$ python3 -q
>>> import numpy as np
>>> from numpy import linalg as LA
>>> np.set_printoptions(precision=2, suppress=True, linewidth=100, legacy="1.25")
>>> A2 = np.array([[1, 3, 3, 1], [-2, 0, -3, 3], [-2, -1, -3, 0], [1, -3, -3, -3]])
>>> A2[-1] = A2[0]
>>> m1 = A2 + 0.02 * np.eye(4)
>>> print(m1)
[[ 1.02  3.    3.    1.  ]
 [-2.    0.02 -3.    3.  ]
 [-2.   -1.   -2.98  0.  ]
 [ 1.    3.    3.    1.02]]
>>> def softmax(z):
...     e = np.exp(z - z.max(axis=-1, keepdims=True))
...     return e / e.sum(axis=-1, keepdims=True)
... 
>>> print(softmax(m1[2] + 4))
[0.09 0.24 0.03 0.64]
>>> print(np.round(softmax(10 * m1[2]), 2) + 0)
[0. 0. 0. 1.]
>>> scores = m1 @ m1.T / np.sqrt(4)
>>> print(np.round(softmax(scores), 2) + 0)
[[0.5  0.   0.   0.5 ]
 [0.   0.99 0.01 0.  ]
 [0.   0.38 0.62 0.  ]
 [0.5  0.   0.   0.5 ]]
>>> print(softmax(scores).round(6).argmax(axis=1))
[0 1 2 3]
>>> print(softmax(scores)[2] @ m1)
[-2.   -0.61 -2.99  1.15]
>>> A2 = np.array([[1, 0], [0, 1]])
>>> basis = np.kron(A2, m1)
>>> print(basis.shape)
(8, 8)
>>> print(LA.matrix_rank(basis))
8
>>> print(round(LA.norm(basis, 2), 2), round(LA.norm(A2, 2) * LA.norm(m1, 2), 2))
7.61 7.61
>>> r0 = np.array([2, 0, 3, 1])
>>> A2 = m1 + np.outer(r0, np.eye(4)[3])
>>> print(LA.matrix_rank(A2 - m1))
1
>>> print(LA.matrix_rank(LA.inv(A2) - LA.inv(m1), tol=1e-8))
1
>>> print(np.round(LA.det(A2) / LA.det(m1), 2), round(1 + LA.solve(m1, r0)[3], 2))
-9.59 -9.59
>>> M = np.load("layer6.npy")
>>> print(M)
[[ 1  9  1  9  1  9]
 [ 2  9  2  9  2  9]
 [-1 -2 -1 -2 -1 -2]
 [ 1  9  1  9  1  9]
 [ 2  9  2  9  2  9]
 [-1 -2 -1 -2 -1 -2]]
>>> # columns 0 and 2 are equal
>>> print(np.argsort(-LA.norm(M, axis=0).round(6), kind="stable")[:3])
[1 3 5]
>>> print(np.round(LA.norm(M, 2) / LA.norm(M), 2))
1.0
>>> print(LA.cond(M) > 100)
True
>>> print(LA.matrix_rank(M, rtol=0.1))
1
>>> K = np.load("test1.npy")
>>> print(K)
[[-0.1   0.3   1.4  -1.1 ]
 [-0.5  -0.3  -0.1   1.3 ]
 [-1.2   0.4  -2.1   0.2 ]
 [-0.9   1.5   0.5  -0.4 ]
 [ 0.5   0.9  -0.8  -0.1 ]
 [ 1.2   0.1   0.4  -0.4 ]
 [ 0.2   0.1   0.7   0.  ]
 [ 0.7  -0.7   0.1  -0.1 ]
 [ 0.   -0.6   0.4   2.3 ]
 [-0.5  -1.08  0.39  2.1 ]
 [-0.6  -2.3  -0.9  -0.1 ]]
>>> basis = K[[4, 6]].astype(float)
>>> for _ in range(3):
...     labels = LA.norm(K[:, None] - basis, axis=-1).argmin(axis=1)
...     basis = np.array([K[labels == j].mean(axis=0) for j in range(2)])
... 
>>> print(labels)
[1 1 0 1 0 1 1 1 1 1 1]
>>> print(np.bincount(labels))
[2 9]
>>> print(np.abs(basis[1] - basis[0]).argmax())
2
>>> print(basis[1] - basis[0])
[ 0.29 -0.98  1.77  0.35]
>>> feats = np.array([[1, 0, 1, 0], [-2, -5, -2, -5], [1, 0, 1, 0], [-2, -5, -2, -5]])
>>> # columns 0 and 2 are equal
>>> W = np.array([[-2, 2], [1, 0], [3, 3], [1, -3]])
>>> c = np.array([1, -2])
>>> hid = np.maximum(feats @ W + c, 0)
>>> print((hid > 0).mean(axis=0))
[0.5 1. ]
>>> print((hid > 0).astype(int))
[[1 1]
 [0 1]
 [1 1]
 [0 1]]
>>> print(hid)
[[2 3]
 [0 3]
 [2 3]
 [0 3]]
>>> basis = np.array([[-1, 1], [0, -2]])
>>> print(W @ basis)
[[ 2 -6]
 [-1  1]
 [-3 -3]
 [-1  7]]
>>> rk = LA.matrix_rank(feats)
>>> print(rk)
2
>>> ns = LA.svd(feats)[2][rk:].T
>>> print([int(LA.matrix_rank(feats[:i])) for i in range(1, len(feats) + 1)])
[1, 2, 2, 2]
>>> print(np.allclose(feats @ ns, 0))
True
>>> print(ns.shape)
(4, 2)
>>> assert feats == feats.T
Traceback (most recent call last):
  File "<python-input-55>", line 1, in <module>
    assert feats == feats.T
           ^^^^^^^^^^^^^^^^
ValueError: The truth value of an array with more than one element is ambiguous. Use a.any() or a.all()
>>> print(np.allclose(feats @ feats.T, feats.T @ feats))
False
>>> print(np.allclose(feats, feats.T))
False
>>> print((feats + feats.T) / 2)
[[ 1. -1.  1. -1.]
 [-1. -5. -1. -5.]
 [ 1. -1.  1. -1.]
 [-1. -5. -1. -5.]]
>>> print((feats - feats.T) / 2)
[[ 0.  1.  0.  1.]
 [-1.  0. -1.  0.]
 [ 0.  1.  0.  1.]
 [-1.  0. -1.  0.]]
>>> print(round(LA.norm(feats, 2) / LA.norm(feats), 2))
0.99
>>> print([round(float(x), 2) for x in LA.svd(feats, compute_uv=False)[:3]])
[10.8, 1.85, 0.0]
>>> print(LA.matrix_rank(feats, rtol=0.1))
2
>>> A = np.loadtxt("mat.csv", delimiter=",")
>>> print(A)
[[1.   0.   0.   0.   0.   0.   0.   0.  ]
 [0.   0.5  0.25 0.   0.   0.   0.   0.25]
 [0.25 0.   0.25 0.25 0.   0.   0.25 0.  ]
 [0.   0.   0.   0.5  0.   0.   0.5  0.  ]
 [0.   0.   0.   0.   1.   0.   0.   0.  ]
 [0.5  0.   0.   0.   0.   0.5  0.   0.  ]
 [0.25 0.   0.25 0.   0.25 0.   0.25 0.  ]
 [0.   0.   0.   0.5  0.   0.   0.   0.5 ]]
>>> print(A @ np.ones(8))
[1. 1. 1. 1. 1. 1. 1. 1.]
>>> print(A.sum(axis=1))
[1. 1. 1. 1. 1. 1. 1. 1.]
>>> pr = np.eye(8)[1]
>>> for _ in range(4):
...     pr = pr @ A
...     print(pr.round(2))
... 
[0.   0.5  0.25 0.   0.   0.   0.   0.25]
[0.06 0.25 0.19 0.19 0.   0.   0.06 0.25]
[0.12 0.12 0.12 0.27 0.02 0.   0.16 0.19]
[0.2  0.06 0.1  0.26 0.05 0.   0.2  0.12]
>>> A2 = LA.inv(A)
>>> print(LA.inv(A2))
[[1.   0.   0.   0.   0.   0.   0.   0.  ]
 [0.   0.5  0.25 0.   0.   0.   0.   0.25]
 [0.25 0.   0.25 0.25 0.   0.   0.25 0.  ]
 [0.   0.   0.   0.5  0.   0.   0.5  0.  ]
 [0.   0.   0.   0.   1.   0.   0.   0.  ]
 [0.5  0.   0.   0.   0.   0.5  0.   0.  ]
 [0.25 0.   0.25 0.   0.25 0.   0.25 0.  ]
 [0.   0.   0.   0.5  0.   0.   0.   0.5 ]]
>>> print(np.round(LA.det(A) * A2, 2) + 0)
[[ 0.    0.    0.    0.    0.    0.    0.    0.  ]
 [ 0.    0.01  0.    0.    0.    0.   -0.01  0.  ]
 [ 0.    0.    0.02 -0.01  0.    0.    0.    0.  ]
 [ 0.    0.    0.02  0.    0.    0.   -0.02  0.  ]
 [ 0.    0.    0.    0.    0.    0.    0.    0.  ]
 [ 0.    0.    0.    0.    0.    0.01  0.    0.  ]
 [ 0.    0.   -0.02  0.01  0.    0.    0.02  0.  ]
 [ 0.    0.   -0.02  0.    0.    0.    0.02  0.01]]
>>> print(A @ A2)
[[1. 0. 0. 0. 0. 0. 0. 0.]
 [0. 1. 0. 0. 0. 0. 0. 0.]
 [0. 0. 1. 0. 0. 0. 0. 0.]
 [0. 0. 0. 1. 0. 0. 0. 0.]
 [0. 0. 0. 0. 1. 0. 0. 0.]
 [0. 0. 0. 0. 0. 1. 0. 0.]
 [0. 0. 0. 0. 0. 0. 1. 0.]
 [0. 0. 0. 0. 0. 0. 0. 1.]]
>>> W0 = np.load("out18.npy")
>>> print(W0)
[[ 1  2  2  0  1 -1]
 [ 1 -1  0 -1 -1  1]
 [-1  1 -1  1 -1  2]
 [-2  1 -1  0  2  0]
 [ 2  2 -2 -2 -2  0]
 [ 2  2  2 -1  0 -1]
 [ 0  0 -1 -2  1  1]
 [ 0  2 -1  1  0 -1]
 [ 2  1 -1 -2  0 -1]
 [ 0  3  2  1  2 -2]]
>>> hat = W0 @ LA.solve(W0.T @ W0, W0.T)
>>> print(np.diag(hat))
[0.38 0.27 0.85 0.69 0.85 0.54 0.67 0.61 0.62 0.5 ]
>>> x0 = np.array([0, 2, 1, -1, 1, 1])
>>> rhs = W0 @ x0
>>> print(np.round(LA.lstsq(W0, rhs)[0], 2) + 0)
[ 0.  2.  1. -1.  1.  1.]
>>> print(rhs)
[ 6 -1  1  3  2  6  3  1  2  7]
>>> print(np.round(LA.pinv(W0) @ W0, 2) + 0)
[[1. 0. 0. 0. 0. 0.]
 [0. 1. 0. 0. 0. 0.]
 [0. 0. 1. 0. 0. 0.]
 [0. 0. 0. 1. 0. 0.]
 [0. 0. 0. 0. 1. 0.]
 [0. 0. 0. 0. 0. 1.]]
>>> rng = np.random.default_rng(47)
>>> rhs = rhs + 0.02 * rng.normal(size=10)
>>> print(rhs)
[ 5.99 -1.    0.96  2.96  1.97  5.98  2.99  0.99  2.    6.98]
>>> c, *_ = LA.lstsq(W0, rhs)
>>> print(np.round(W0.T @ (rhs - W0 @ c), 2) + 0)
[0. 0. 0. 0. 0. 0.]
>>> A2 = W0 / LA.norm(W0, axis=1, keepdims=True)
>>> gram = A2 @ A2.T
>>> print(gram[8])
[ 0.27  0.27 -0.4  -0.19  0.81  0.56  0.46  0.23  1.    0.06]
>>> print(np.argwhere(np.triu(np.abs(gram) > 0.95, 1)))
[]
>>> print((gram - 2 * np.eye(10)).round(6).argmax(axis=1))
[9 4 7 6 8 0 8 9 4 0]
>>> print((np.abs(gram) > 0.9).astype(int))
[[1 0 0 0 0 0 0 0 0 0]
 [0 1 0 0 0 0 0 0 0 0]
 [0 0 1 0 0 0 0 0 0 0]
 [0 0 0 1 0 0 0 0 0 0]
 [0 0 0 0 1 0 0 0 0 0]
 [0 0 0 0 0 1 0 0 0 0]
 [0 0 0 0 0 0 1 0 0 0]
 [0 0 0 0 0 0 0 1 0 0]
 [0 0 0 0 0 0 0 0 1 0]
 [0 0 0 0 0 0 0 0 0 1]]
>>> r0, g = W0[2], W0[5]
>>> print(r0 @ g)
-5
>>> pr = (r0 @ g) / (r0 @ r0) * r0
>>> print(np.round(LA.norm(r0 + g) ** 2 + LA.norm(r0 - g) ** 2, 2))
46.0
>>> print(pr)
[ 0.56 -0.56  0.56 -0.56  0.56 -1.11]
>>> print(np.outer(r0, g))
[[-2 -2 -2  1  0  1]
 [ 2  2  2 -1  0 -1]
 [-2 -2 -2  1  0  1]
 [ 2  2  2 -1  0 -1]
 [-2 -2 -2  1  0  1]
 [ 4  4  4 -2  0 -2]]
>>> print(g - pr)
[ 1.44  2.56  1.44 -0.44 -0.56  0.11]
>>> print((g - pr) @ r0)
0.0
>>> J = np.loadtxt("arr.csv", delimiter=",")
>>> print(J)
[[ 1.  0.  0.  0.  0.  0.  0.  0.  0.]
 [-2.  1.  0.  0.  0.  0.  0.  0.  0.]
 [-1.  1.  1.  0.  0.  0.  0.  0.  0.]
 [-1.  2.  1.  1.  0.  0.  0.  0.  0.]
 [ 1. -2. -2. -1.  1.  0.  0.  0.  0.]
 [ 2.  1.  2.  1.  2.  1.  0.  0.  0.]
 [ 0.  0. -1. -2. -1. -1.  1.  0.  0.]
 [ 0.  2.  2.  0.  2.  0. -1.  1.  0.]
 [ 1. -1. -1.  0. -1. -1.  1.  1.  1.]]
>>> # triangular, det is the product of the diagonal
>>> Xs = (K - K.mean(axis=0)) / K.std(axis=0)
>>> print(Xs.std(axis=0))
[1. 1. 1. 1.]
>>> c = LA.lstsq(np.delete(Xs, 3, axis=1), Xs[:, 3])[0]
>>> print(round(1 - np.var(Xs[:, 3] - np.delete(Xs, 3, axis=1) @ c), 2))
0.18
>>> print(np.abs(c).argmax())
1
>>> print(c)
[-0.23 -0.38  0.08]
>>> A2 = J + rng.integers(-2, 3, (9, 7)) @ rng.integers(-2, 3, (7, 9))
>>> print(A2)
[[  3.  -7.  -1.  -7.   2.  -3.  -7.  -2.   3.]
 [  9.   3.  -4.  -7.   5.  -3.   2.   9.  -3.]
 [-13.  -1.  -3.   8. -12.   6.  -1. -12.  -1.]
 [ -1.  13.   5.   3.   1.  -2.   7.   8.  -2.]
 [ -1.   2.   2.  -3.  -3. -10.   1.   2.   3.]
 [  3.  -3.   2.   0.   1.  -5.  -3.   2.   2.]
 [  1.   3.   1.  -5.   6.  -3.   1.   4.  -5.]
 [ 17.   3.   0. -11.  12.  -6.   0.  16.   0.]
 [ -4.   3.   2.   0.  -4.  -9.   2.   0.  -1.]]
>>> print(np.abs(A2 - J).sum(axis=1))
[34. 46. 58. 37. 32. 20. 27. 63. 27.]
>>> print(LA.matrix_rank(A2 - J, tol=1e-8))
7
